% ipython --no-banner

In [1]: import numpy as np

In [2]: from numpy import linalg as LA

In [3]: np.set_printoptions(precision=1, suppress=True, linewidth=200)

In [4]: tidy = lambda a: np.round(a, 1) + 0

In [5]: F = np.load("m.npy")

In [6]: print(F)
[[-1.  1.  0.  0.  0.  0.  0.  0.  0.  0.  0.]
 [ 0. -1.  1.  0.  0.  0.  0.  0.  0.  0.  0.]
 [ 0.  0. -1.  1.  0.  0.  0.  0.  0.  0.  0.]
 [ 0.  0.  0. -1.  1.  0.  0.  0.  0.  0.  0.]
 [ 0.  0.  0.  0. -1.  1.  0.  0.  0.  0.  0.]
 [ 0.  0.  0.  0.  0. -1.  1.  0.  0.  0.  0.]
 [ 0.  0.  0.  0.  0.  0. -1.  1.  0.  0.  0.]
 [ 0.  0.  0.  0.  0.  0.  0. -1.  1.  0.  0.]
 [ 0.  0.  0.  0.  0.  0.  0.  0. -1.  1.  0.]
 [ 0.  0.  0.  0.  0.  0.  0.  0.  0. -1.  1.]
 [ 0.  0.  0.  0.  0.  0.  0.  0.  0.  0. -1.]]

In [7]: Q, V = LA.qr(F[:, :2])[0], LA.qr(F[:, 2:])[0]

In [8]: sigma = LA.svd(Q.T @ V, compute_uv=False)

In [9]: print((sigma > 0.9).sum())
1

In [10]: print(tidy(np.degrees(np.arccos(sigma.clip(0, 1)))))
[18.4 90. ]

In [11]: E = np.array([[5.0, 1.0, 1.0, 1.0, 1.0, 1.0, 1.0, 1.0],
    ...:     [1.0, 5.0, 1.0, 1.0, 1.0, 1.0, 1.0, 1.0],
    ...:     [1.0, 1.0, 5.0, 1.0, 1.0, 1.0, 1.0, 1.0],
    ...:     [1.0, 1.0, 1.0, 5.0, 1.0, 1.0, 1.0, 1.0],
    ...:     [1.0, 1.0, 1.0, 1.0, 5.0, 1.0, 1.0, 1.0],
    ...:     [1.0, 1.0, 1.0, 1.0, 1.0, 5.0, 1.0, 1.0],
    ...:     [1.0, 1.0, 1.0, 1.0, 1.0, 1.0, 5.0, 1.0],
    ...:     [1.0, 1.0, 1.0, 1.0, 1.0, 1.0, 1.0, 5.0]])

In [12]: print(tidy(LA.norm(E[2], 1)), tidy(LA.norm(E[2], np.inf)))
12.0 5.0

In [13]: print(tidy(LA.norm(E, 2)))
12.0

In [14]: print(tidy(LA.matrix_power(E, 2)))
[[32. 16. 16. 16. 16. 16. 16. 16.]
 [16. 32. 16. 16. 16. 16. 16. 16.]
 [16. 16. 32. 16. 16. 16. 16. 16.]
 [16. 16. 16. 32. 16. 16. 16. 16.]
 [16. 16. 16. 16. 32. 16. 16. 16.]
 [16. 16. 16. 16. 16. 32. 16. 16.]
 [16. 16. 16. 16. 16. 16. 32. 16.]
 [16. 16. 16. 16. 16. 16. 16. 32.]]

In [15]: print(tidy(LA.det(E)))
196608.0

In [16]: print(np.trace(E))
40.0

In [17]: print(tidy(np.abs(LA.eigvals(E)).max()))
12.0

In [18]: print(E @ E)
[[32. 16. 16. 16. 16. 16. 16. 16.]
 [16. 32. 16. 16. 16. 16. 16. 16.]
 [16. 16. 32. 16. 16. 16. 16. 16.]
 [16. 16. 16. 32. 16. 16. 16. 16.]
 [16. 16. 16. 16. 32. 16. 16. 16.]
 [16. 16. 16. 16. 16. 32. 16. 16.]
 [16. 16. 16. 16. 16. 16. 32. 16.]
 [16. 16. 16. 16. 16. 16. 16. 32.]]

In [19]: print(np.allclose(E, E.T))
True

In [20]: Q, V = LA.qr(E[:, :1])[0], LA.qr(E[:, 1:])[0]

In [21]: sigma = LA.svd(Q.T @ V, compute_uv=False)

In [22]: print((sigma > 0.9).sum())
0

In [23]: print(tidy(LA.norm(Q @ Q.T - V @ V.T, 2)))
1.0

In [24]: print(tidy(sigma))
[0.7]

In [25]: mat = np.loadtxt("block15.csv", delimiter=",")

In [26]: print(mat)
[[ 0.6 -1.   0.   1.2  0.2 -0.2 -1.2 -0.2  0.9  0.1]
 [ 0.9  0.6 -0.2 -0.8 -0.5 -0.7 -0.4  0.5 -0.5 -0.4]
 [ 0.7  0.5  0.3  0.  -0.5  1.1  0.6 -0.4  0.3  0.1]
 [-0.3  0.7  0.3  0.7  0.9  0.1 -0.9  0.4  0.4 -0.4]
 [-0.2 -0.9  0.6 -0.1 -0.4 -0.1  0.3 -0.3  0.1  0. ]
 [ 0.2 -0.3 -0.5 -0.6  0.4 -0.6  0.3  0.1  0.3 -0.1]
 [ 0.2 -0.4  1.3  0.9 -0.5 -0.1  0.5  0.8  0.1 -0.2]
 [-0.3 -0.1 -0.8  0.  -0.9  1.2 -0.2 -0.1  0.4 -0.4]
 [ 0.2 -0.4  0.2 -0.2  0.7 -0.2  0.5 -0.8  0.3 -1.1]
 [ 0.5 -0.7  0.4 -0.4  0.3 -0.6 -0.7 -1.  -1.1 -0.2]
 [-0.1 -0.1 -0.3  0.9 -0.6 -1.1 -0.6 -0.8 -0.5 -0.2]
 [-0.4  0.5 -0.2  0.3 -0.2 -0.5  0.4 -0.1  0.5  0.3]
 [ 0.2 -0.8 -1.4  1.1  0.7  0.4  0.   0.1 -0.6  0. ]]

In [27]: P = mat @ LA.solve(mat.T @ mat, mat.T)

In [28]: print(tidy(LA.eigvalsh(P)))
[0. 0. 0. 1. 1. 1. 1. 1. 1. 1. 1. 1. 1.]

In [29]: print(LA.matrix_rank(np.eye(13) - P))
3

In [30]: print(tidy(np.trace(P)))
10.0

In [31]: print(np.allclose(P @ P, P))
True

In [32]: Q, V = LA.qr(mat[:, :5])[0], LA.qr(mat[:, 5:])[0]

In [33]: sigma = LA.svd(Q.T @ V, compute_uv=False)

In [34]: print((sigma > 0.9).sum())
0

In [35]: print(tidy(sigma))
[0.5 0.4 0.3 0.3 0. ]

In [36]: A = np.loadtxt("dump.csv", delimiter=",")

In [37]: print(tidy(A))
[[-1.1 -0.9  2.1  7.   1.6  1.9 -3.4 -0.7  0.4  2.3  2.3 -4. ]
 [-0.5  0.4 -1.2 -5.9 -2.4 -3.7  4.5  0.   0.4 -1.1 -1.6  4.4]
 [ 4.2  1.2 -2.2 -1.5  2.7  5.4 -3.7  1.8 -2.4 -2.7 -1.6 -2.1]
 [ 4.1  1.2 -2.  -0.9  2.8  5.6 -4.   1.7 -2.3 -2.5 -1.4 -2.5]
 [ 2.7  0.5 -0.5  3.   3.1  5.4 -4.9  1.  -1.6 -0.8  0.1 -4. ]
 [ 2.5  1.3 -2.7 -7.2 -0.6  0.1  1.9  1.3 -1.3 -3.1 -2.7  3. ]
 [ 0.   0.5 -1.4 -6.3 -2.2 -3.2  4.2  0.2  0.2 -1.5 -1.8  4.3]
 [ 1.8  1.1 -2.4 -7.2 -1.1 -1.   2.7  1.  -0.8 -2.7 -2.6  3.5]
 [-4.2 -1.5  3.   5.2 -1.4 -3.5  1.3 -1.9  2.3  3.5  2.6 -0.4]
 [ 3.4  1.5 -3.  -6.6  0.3  1.7  0.5  1.6 -1.8 -3.5 -2.8  1.9]
 [-2.2 -1.2  2.6  7.2  0.9  0.4 -2.3 -1.1  1.1  2.9  2.7 -3.3]
 [ 3.5  1.5 -3.  -6.6  0.3  1.8  0.4  1.6 -1.8 -3.5 -2.8  1.9]
 [-1.8 -0.1 -0.3 -4.4 -2.9 -4.8  4.9 -0.6  1.1 -0.1 -0.8  4.4]
 [ 4.1  1.2 -2.  -1.   2.8  5.5 -3.9  1.8 -2.4 -2.5 -1.4 -2.4]
 [-1.9 -0.2 -0.1 -4.2 -2.9 -5.   4.9 -0.7  1.2  0.1 -0.7  4.3]
 [ 0.5  0.7 -1.8 -6.7 -2.  -2.6  3.8  0.4 -0.1 -1.9 -2.1  4.2]
 [-1.1 -0.9  2.1  7.   1.6  1.9 -3.4 -0.7  0.4  2.3  2.3 -4. ]
 [-2.3 -0.3  0.2 -3.6 -3.  -5.2  5.  -0.9  1.4  0.4 -0.4  4.2]
 [ 4.3  1.4 -2.4 -2.4  2.4  5.2 -3.3  1.9 -2.4 -3.  -1.9 -1.6]
 [ 4.3  1.3 -2.4 -2.4  2.5  5.2 -3.3  1.9 -2.4 -3.  -1.9 -1.7]
 [ 0.9 -0.2  0.8  5.5  2.6  4.1 -4.7  0.2 -0.7  0.8  1.3 -4.5]
 [-3.5 -1.5  3.   6.5 -0.4 -1.9 -0.4 -1.7  1.9  3.5  2.8 -1.8]
 [ 3.3  1.4 -3.  -6.8  0.1  1.5  0.8  1.6 -1.7 -3.4 -2.8  2.1]
 [ 1.6  1.  -2.3 -7.2 -1.3 -1.3  3.   0.9 -0.7 -2.6 -2.5  3.7]
 [-3.3 -1.4  3.   6.8 -0.1 -1.5 -0.8 -1.6  1.7  3.4  2.8 -2.1]
 [-3.5 -0.8  1.3 -1.  -3.  -5.7  4.6 -1.5  2.1  1.7  0.7  3.4]
 [ 3.9  1.  -1.7  0.   2.9  5.7 -4.3  1.6 -2.2 -2.2 -1.1 -2.9]
 [ 4.2  1.3 -2.2 -1.8  2.6  5.4 -3.6  1.8 -2.4 -2.8 -1.7 -2. ]
 [-0.1 -0.6  1.5  6.4  2.2  3.1 -4.1 -0.2 -0.1  1.6  1.8 -4.3]
 [-3.4 -1.5  3.   6.7 -0.3 -1.7 -0.6 -1.6  1.8  3.5  2.8 -2. ]
 [ 4.3  1.5 -3.  -4.8  1.5  3.8 -1.6  1.9 -2.3 -3.5 -2.6  0.1]]

In [38]: gram = A.T @ A

In [39]: print((A @ A.T).shape)
(31, 31)

In [40]: U, sigma, vt = LA.svd(A)

In [41]: V = vt[:(sigma > 1e-8).sum()]

In [42]: rng = np.random.default_rng(8267)

In [43]: vec = A[19] + 3 * A[0] + rng.integers(2) * np.eye(12)[9]

In [44]: print(tidy(vec))
[  1.   -1.3   3.8  18.7   7.3  10.8 -13.4  -0.1  -1.1   4.9   5.1 -13.5]

In [45]: print(tidy(np.diag(V.T @ V)))
[0.2 0.  0.1 0.5 0.1 0.3 0.2 0.  0.1 0.1 0.1 0.2]

In [46]: print(np.allclose(V.T @ V @ vec, vec))
False

In [47]: print(LA.matrix_rank(np.vstack([A, vec])))
3

In [48]: print(tidy(V.T @ V))
[[ 0.2  0.1 -0.1 -0.1  0.1  0.2 -0.1  0.1 -0.1 -0.1 -0.1  0. ]
 [ 0.1  0.   0.  -0.1  0.   0.1  0.   0.   0.  -0.1  0.   0. ]
 [-0.1  0.   0.1  0.2  0.  -0.1  0.  -0.1  0.1  0.1  0.1  0. ]
 [-0.1 -0.1  0.2  0.5  0.1  0.  -0.2 -0.1  0.1  0.2  0.2 -0.2]
 [ 0.1  0.   0.   0.1  0.1  0.2 -0.1  0.  -0.1  0.   0.  -0.1]
 [ 0.2  0.1 -0.1  0.   0.2  0.3 -0.3  0.1 -0.1 -0.1  0.  -0.2]
 [-0.1  0.   0.  -0.2 -0.1 -0.3  0.2  0.   0.1  0.   0.   0.2]
 [ 0.1  0.  -0.1 -0.1  0.   0.1  0.   0.   0.  -0.1  0.   0. ]
 [-0.1  0.   0.1  0.1 -0.1 -0.1  0.1  0.   0.1  0.1  0.1  0. ]
 [-0.1 -0.1  0.1  0.2  0.  -0.1  0.  -0.1  0.1  0.1  0.1  0. ]
 [-0.1  0.   0.1  0.2  0.   0.   0.   0.   0.1  0.1  0.1 -0.1]
 [ 0.   0.   0.  -0.2 -0.1 -0.2  0.2  0.   0.   0.  -0.1  0.2]]

In [49]: K = np.load("case17.npy")

In [50]: print(K)
[[  5   9   8   7   2   7]
 [  1   0  10   2   4   5]
 [ -7 -15 -18  -9  -4 -17]
 [  9  15   8  13   2   7]
 [ -9 -18   0 -12   2  -5]
 [  1   3  14   1   4  11]
 [  3   3  13   5   5   7]
 [  2   3 -12   3  -4  -8]
 [ -3   3   4  -7  -2  11]
 [ -7 -15 -12  -9  -2 -13]]

In [51]: U, sigma, vt = LA.svd(K)

In [52]: print(np.argmax(sigma[:-1] / (sigma[1:] + 1e-6)) + 1)
3

In [53]: out = U[:, :3] @ np.diag(sigma[:3]) @ vt[:3]

In [54]: print(tidy(out))
[[  5.   9.   8.   7.   2.   7.]
 [  1.   0.  10.   2.   4.   5.]
 [ -7. -15. -18.  -9.  -4. -17.]
 [  9.  15.   8.  13.   2.   7.]
 [ -9. -18.   0. -12.   2.  -5.]
 [  1.   3.  14.   1.   4.  11.]
 [  3.   3.  13.   5.   5.   7.]
 [  2.   3. -12.   3.  -4.  -8.]
 [ -3.   3.   4.  -7.  -2.  11.]
 [ -7. -15. -12.  -9.  -2. -13.]]

In [55]: print(tidy(np.abs(K - out).max()))
0.0

In [56]: out = np.array([[1, 0], [1, 2], [1, 2], [1, 1], [1, 2], [0, 2]])

In [57]: print(out.T @ K.T)
[[  31   17  -53   47  -37   23   29   -8   -5  -45]
 [  59   40 -117   77  -54   65   61  -39   25  -93]]

In [58]: print(np.einsum("ik,kj->ji", K, out))
[[  31   17  -53   47  -37   23   29   -8   -5  -45]
 [  59   40 -117   77  -54   65   61  -39   25  -93]]

In [59]: print(np.einsum("ik,kj->ij", K, out))
[[  31   59]
 [  17   40]
 [ -53 -117]
 [  47   77]
 [ -37  -54]
 [  23   65]
 [  29   61]
 [  -8  -39]
 [  -5   25]
 [ -45  -93]]

In [60]: print(np.einsum("ij,ij->i", K, K))
[272 146 984 592 578 344 286 246 208 672]

In [61]: print(np.vstack([K, out.T]).shape)
(12, 6)

In [62]: r = LA.matrix_rank(K)

In [63]: print(r)
3

In [64]: null = LA.svd(K)[2][r:].T

In [65]: print([int(LA.matrix_rank(K[:i])) for i in range(1, len(K) + 1)])
[1, 2, 3, 3, 3, 3, 3, 3, 3, 3]

In [66]: print([int(LA.matrix_rank(np.delete(K, i, axis=0))) for i in range(10)])
[3, 3, 3, 3, 3, 3, 3, 3, 3, 3]

In [67]: print(np.allclose(K @ null, 0))
True
